% python3 -q
>>> import numpy as np
>>> np.set_printoptions(suppress=True, linewidth=120)
>>> rng = np.random.default_rng(264668)
>>> feats = np.eye(10, dtype=int)[rng.permutation(10)] * np.array([-1, 0, 3, 1, 2, -3, 0, -2, 1, 0])
>>> feats
array([[ 0,  0,  0,  0,  2,  0,  0,  0,  0,  0],
       [-1,  0,  0,  0,  0,  0,  0,  0,  0,  0],
       [ 0,  0,  0,  0,  0,  0,  0,  0,  1,  0],
       [ 0,  0,  0,  1,  0,  0,  0,  0,  0,  0],
       [ 0,  0,  0,  0,  0,  0,  0,  0,  0,  0],
       [ 0,  0,  0,  0,  0,  0,  0, -2,  0,  0],
       [ 0,  0,  0,  0,  0,  0,  0,  0,  0,  0],
       [ 0,  0,  0,  0,  0, -3,  0,  0,  0,  0],
       [ 0,  0,  0,  0,  0,  0,  0,  0,  0,  0],
       [ 0,  0,  3,  0,  0,  0,  0,  0,  0,  0]])
>>> # column 6 repeats column 1
>>> Uu, s, vt = np.linalg.svd(feats)
>>> V = vt[:(s > 1e-8).sum()]
>>> x0 = feats[5] + -1 * feats[0] + rng.integers(2) * np.eye(10)[4]
>>> x0
array([ 0.,  0.,  0.,  0., -1.,  0.,  0., -2.,  0.,  0.])
>>> np.linalg.matrix_rank(np.vstack([feats, x0]))
np.int64(7)
>>> round(np.linalg.norm(x0 - V.T @ V @ x0), 1)
np.float64(0.0)
>>> V.T @ V
array([[1., 0., 0., 0., 0., 0., 0., 0., 0., 0.],
       [0., 0., 0., 0., 0., 0., 0., 0., 0., 0.],
       [0., 0., 1., 0., 0., 0., 0., 0., 0., 0.],
       [0., 0., 0., 1., 0., 0., 0., 0., 0., 0.],
       [0., 0., 0., 0., 1., 0., 0., 0., 0., 0.],
       [0., 0., 0., 0., 0., 1., 0., 0., 0., 0.],
       [0., 0., 0., 0., 0., 0., 0., 0., 0., 0.],
       [0., 0., 0., 0., 0., 0., 0., 1., 0., 0.],
       [0., 0., 0., 0., 0., 0., 0., 0., 1., 0.],
       [0., 0., 0., 0., 0., 0., 0., 0., 0., 0.]])
>>> np.allclose(V.T @ V @ x0, x0)
True
>>> np.diag(V.T @ V)
array([1., 0., 1., 1., 1., 1., 0., 1., 1., 0.])
>>> Y = np.array([[1, -3],
...     [-3, 2],
...     [-3, 2],
...     [-3, 1],
...     [1, -3],
...     [-3, -1],
...     [-1, 3],
...     [-1, 3],
...     [2, -3],
...     [0, 2]])
>>> feats @ Y
array([[ 2, -6],
       [-1,  3],
       [ 2, -3],
       [-3,  1],
       [ 0,  0],
       [ 2, -6],
       [ 0,  0],
       [ 9,  3],
       [ 0,  0],
       [-9,  6]])
>>> np.einsum("ik,kj->ji", feats, Y)
array([[ 2, -1,  2, -3,  0,  2,  0,  9,  0, -9],
       [-6,  3, -3,  1,  0, -6,  0,  3,  0,  6]])
>>> np.linalg.matrix_rank(np.vstack([feats, Y.T]))
np.int64(9)
>>> np.einsum("ij->j", feats)
array([-1,  0,  3,  1,  2, -3,  0, -2,  1,  0])
>>> np.einsum("ik,kj->ij", feats, Y)
array([[ 2, -6],
       [-1,  3],
       [ 2, -3],
       [-3,  1],
       [ 0,  0],
       [ 2, -6],
       [ 0,  0],
       [ 9,  3],
       [ 0,  0],
       [-9,  6]])
>>> lab = rng.permutation(10)
>>> lab
array([2, 9, 5, 1, 0, 3, 7, 4, 8, 6])
>>> Y = feats[lab][:, lab]
>>> np.round(np.sort(np.abs(np.linalg.eigvals(Y))), 1)
array([0. , 0. , 0. , 0. , 0. , 0. , 0. , 1. , 2.4, 2.4])
>>> round(np.linalg.det(Y), 1), np.round(np.linalg.det(feats[lab]), 1)
(np.float64(0.0), np.float64(0.0))
>>> (feats != 0).astype(int)
array([[0, 0, 0, 0, 1, 0, 0, 0, 0, 0],
       [1, 0, 0, 0, 0, 0, 0, 0, 0, 0],
       [0, 0, 0, 0, 0, 0, 0, 0, 1, 0],
       [0, 0, 0, 1, 0, 0, 0, 0, 0, 0],
       [0, 0, 0, 0, 0, 0, 0, 0, 0, 0],
       [0, 0, 0, 0, 0, 0, 0, 1, 0, 0],
       [0, 0, 0, 0, 0, 0, 0, 0, 0, 0],
       [0, 0, 0, 0, 0, 1, 0, 0, 0, 0],
       [0, 0, 0, 0, 0, 0, 0, 0, 0, 0],
       [0, 0, 1, 0, 0, 0, 0, 0, 0, 0]])
>>> rank = np.linalg.matrix_rank(feats)
>>> rank
np.int64(7)
>>> ns = np.linalg.svd(feats)[2][rank:].T
>>> [int(np.linalg.matrix_rank(feats[:, :j + 1])) for j in range(10)]
[1, 1, 2, 3, 4, 5, 5, 6, 7, 7]
>>> [int(np.linalg.matrix_rank(np.delete(feats, i, axis=0))) for i in range(10)]
[6, 6, 6, 6, 7, 6, 7, 6, 7, 6]
>>> ns.shape
(10, 3)
>>> Y = np.array([[-2, -1, -1, 2, 2, -1, -3, 1, -1, -3],
...     [0, -2, -3, 0, 2, -3, -3, 2, 0, -1],
...     [3, -2, 0, 0, 2, 2, -1, -2, 2, 0],
...     [1, 1, 2, -3, 1, 2, 1, 0, -3, -3],
...     [1, 0, 0, -1, -3, -3, -3, -1, 3, 2],
...     [0, 0, -3, 1, 3, 0, -2, -2, 3, -2],
...     [1, 1, -2, 2, 3, 3, -3, -2, -2, 1],
...     [-1, -2, 2, -3, -2, -2, 2, 2, -3, 2],
...     [3, -2, 0, -1, 3, 3, -3, 3, -3, 0],
...     [-1, -2, -3, -1, -1, 0, 2, -2, -1, 2],
...     [1, 2, 3, 2, -3, -2, -3, 2, 0, -3],
...     [-3, 1, -3, 3, 2, -1, -2, -1, -1, -1],
...     [0, -3, 1, -3, -3, 3, 1, -2, -2, -1]])
>>> M = Y.T @ Y
>>> M
array([[ 37,  -5,  15, -12,   6,  22, -12,   3,   4,   2],
       [ -5,  37,   9,  23,  -1,  -8,  -4,   0,  11,  -9],
       [ 15,   9,  59, -24, -40,   4,  22,  20, -12,  -5],
       [-12,  23, -24,  52,  26, -12, -34,  -3,  19, -13],
       [  6,  -1, -40,  26,  76,  24, -32,  -2,  -5, -16],
       [ 22,  -8,   4, -12,  24,  63,  10, -18, -24,  -3],
       [-12,  -4,  22, -34, -32,  10,  73,  -9, -10,  22],
       [  3,   0,  20,  -3,  -2, -18,  -9,  44, -18,  -8],
       [  4,  11, -12,  19,  -5, -24, -10, -18,  60,   5],
       [  2,  -9,  -5, -13, -16,  -3,  22,  -8,   5,  47]])
>>> w, V = np.linalg.eigh(M)
>>> np.round(np.linalg.eigvalsh(M + 3 * np.eye(10)), 1)
array([  5.3,   6.9,  13. ,  28.1,  33.9,  55.5,  63.8,  89.5, 114.6, 167.6])
>>> np.round(np.abs(V[:, -1]), 1) + 0
array([0. , 0.1, 0.4, 0.4, 0.5, 0. , 0.5, 0.1, 0.2, 0.2])
>>> np.round(V @ np.diag(w) @ V.T, 1) + 0
array([[ 37.,  -5.,  15., -12.,   6.,  22., -12.,   3.,   4.,   2.],
       [ -5.,  37.,   9.,  23.,  -1.,  -8.,  -4.,   0.,  11.,  -9.],
       [ 15.,   9.,  59., -24., -40.,   4.,  22.,  20., -12.,  -5.],
       [-12.,  23., -24.,  52.,  26., -12., -34.,  -3.,  19., -13.],
       [  6.,  -1., -40.,  26.,  76.,  24., -32.,  -2.,  -5., -16.],
       [ 22.,  -8.,   4., -12.,  24.,  63.,  10., -18., -24.,  -3.],
       [-12.,  -4.,  22., -34., -32.,  10.,  73.,  -9., -10.,  22.],
       [  3.,   0.,  20.,  -3.,  -2., -18.,  -9.,  44., -18.,  -8.],
       [  4.,  11., -12.,  19.,  -5., -24., -10., -18.,  60.,   5.],
       [  2.,  -9.,  -5., -13., -16.,  -3.,  22.,  -8.,   5.,  47.]])
>>> np.round(np.linalg.svd(feats, compute_uv=False), 1)
array([3., 3., 2., 2., 1., 1., 1., 0., 0., 0.])
>>> feats @ feats.T
array([[4, 0, 0, 0, 0, 0, 0, 0, 0, 0],
       [0, 1, 0, 0, 0, 0, 0, 0, 0, 0],
       [0, 0, 1, 0, 0, 0, 0, 0, 0, 0],
       [0, 0, 0, 1, 0, 0, 0, 0, 0, 0],
       [0, 0, 0, 0, 0, 0, 0, 0, 0, 0],
       [0, 0, 0, 0, 0, 4, 0, 0, 0, 0],
       [0, 0, 0, 0, 0, 0, 0, 0, 0, 0],
       [0, 0, 0, 0, 0, 0, 0, 9, 0, 0],
       [0, 0, 0, 0, 0, 0, 0, 0, 0, 0],
       [0, 0, 0, 0, 0, 0, 0, 0, 0, 9]])
>>> feats.T @ feats
array([[1, 0, 0, 0, 0, 0, 0, 0, 0, 0],
       [0, 0, 0, 0, 0, 0, 0, 0, 0, 0],
       [0, 0, 9, 0, 0, 0, 0, 0, 0, 0],
       [0, 0, 0, 1, 0, 0, 0, 0, 0, 0],
       [0, 0, 0, 0, 4, 0, 0, 0, 0, 0],
       [0, 0, 0, 0, 0, 9, 0, 0, 0, 0],
       [0, 0, 0, 0, 0, 0, 0, 0, 0, 0],
       [0, 0, 0, 0, 0, 0, 0, 4, 0, 0],
       [0, 0, 0, 0, 0, 0, 0, 0, 1, 0],
       [0, 0, 0, 0, 0, 0, 0, 0, 0, 0]])
>>> feats[:, 9] @ feats[:, 3]
np.int64(0)
>>> lab = rng.permutation(10)
>>> lab
array([7, 5, 3, 9, 6, 4, 0, 8, 2, 1])
>>> Y = M[lab][:, lab]
>>> np.allclose(Y, M)
False
>>> np.trace(Y)
np.int64(548)
>>> Y
array([[ 44, -18,  -3,  -8,  -9,  -2,   3, -18,  20,   0],
       [-18,  63, -12,  -3,  10,  24,  22, -24,   4,  -8],
       [ -3, -12,  52, -13, -34,  26, -12,  19, -24,  23],
       [ -8,  -3, -13,  47,  22, -16,   2,   5,  -5,  -9],
       [ -9,  10, -34,  22,  73, -32, -12, -10,  22,  -4],
       [ -2,  24,  26, -16, -32,  76,   6,  -5, -40,  -1],
       [  3,  22, -12,   2, -12,   6,  37,   4,  15,  -5],
       [-18, -24,  19,   5, -10,  -5,   4,  60, -12,  11],
       [ 20,   4, -24,  -5,  22, -40,  15, -12,  59,   9],
       [  0,  -8,  23,  -9,  -4,  -1,  -5,  11,   9,  37]])
>>> np.diag(Y)
array([44, 63, 52, 47, 73, 76, 37, 60, 59, 37])
>>> W0 = np.loadtxt("mat.csv", delimiter=",")
>>> W0.round(1) + 0
array([[-0.2,  0. ,  0. ,  0. , -0.3,  0.5, -0.5,  0.5,  0. ],
       [ 0. ,  0.2, -0.6,  0.6,  0.4, -0.7, -0.1, -0.5, -0.4],
       [ 0. , -0.6,  0.9,  0.1,  0.1,  0.5,  0.2, -0.5,  0.4],
       [ 0. ,  0.6,  0.1, -0.5,  0.4,  0. , -0.1, -0.5, -0.2],
       [-0.3,  0.4,  0.1,  0.4,  0.4,  1. , -0.7,  0. , -0.4],
       [ 0.5, -0.7,  0.5,  0. ,  1. ,  0.1, -0.2, -0.9,  0. ],
       [-0.5, -0.1,  0.2, -0.1, -0.7, -0.2, -0.3, -0.2,  0.4],
       [ 0.5, -0.5, -0.5, -0.5,  0. , -0.9, -0.2,  0. ,  0.1],
       [ 0. , -0.4,  0.4, -0.2, -0.4,  0. ,  0.4,  0.1,  0.4]])
>>> r0 = np.array([3, -2])
>>> np.round(np.polyval(r0, W0[0]), 1)
array([-2.7, -2. , -1.9, -2.1, -2.9, -0.5, -3.6, -0.6, -1.9])
